>>> import numpy as np
>>> np.set_printoptions(suppress=True, linewidth=160)
>>> def tidy(a):
...     return np.round(a, 1) + 0
... 
>>> B = np.array([[1, 3, 1, 0, 2],
...     [1, 0, 0, 1, 2],
...     [0, 3, 2, 2, 0],
...     [2, 0, 1, 3, 3],
...     [0, 3, 3, 1, 1],
...     [0, 0, 1, 1, 2]])
>>> M = B.T @ B
>>> M
array([[ 6,  3,  3,  7, 10],
       [ 3, 27, 18,  9,  9],
       [ 3, 18, 16, 11, 10],
       [ 7,  9, 11, 16, 14],
       [10,  9, 10, 14, 22]])
>>> ev, V = np.linalg.eig(M)
>>> tidy(np.sort(np.linalg.eigvals(M.T)))
array([ 0.3,  2. ,  5.2, 20.8, 58.6])
>>> tidy(ev)
array([58.6, 20.8,  5.2,  0.3,  2. ])
>>> vec = np.array([2, 0, 2, 3, 2])
>>> target = M @ vec
>>> b, lr = np.zeros(5), 1 / np.linalg.norm(M, 2) ** 2
>>> for i in range(12):
...     b -= lr * M.T @ (M @ b - target)
...     if i % 2 == 0: print(i, round(np.linalg.norm(M @ b - target), 1))
... 
0 40.4
2 31.1
4 24.2
6 19.0
8 15.1
10 12.2
>>> tidy(np.linalg.cond(M))
np.float64(180.5)
>>> f = np.array([3, 0, 1, 0, 4])
>>> B = M + np.outer(f, np.eye(5)[4])
>>> tidy(np.linalg.det(B) / np.linalg.det(M)), tidy(1 + np.linalg.solve(M, f)[4])
(np.float64(0.1), np.float64(0.1))
>>> np.linalg.matrix_rank(np.linalg.inv(B) - np.linalg.inv(M), tol=1e-8)
np.int64(1)
>>> np.linalg.matrix_rank(B - M)
np.int64(1)
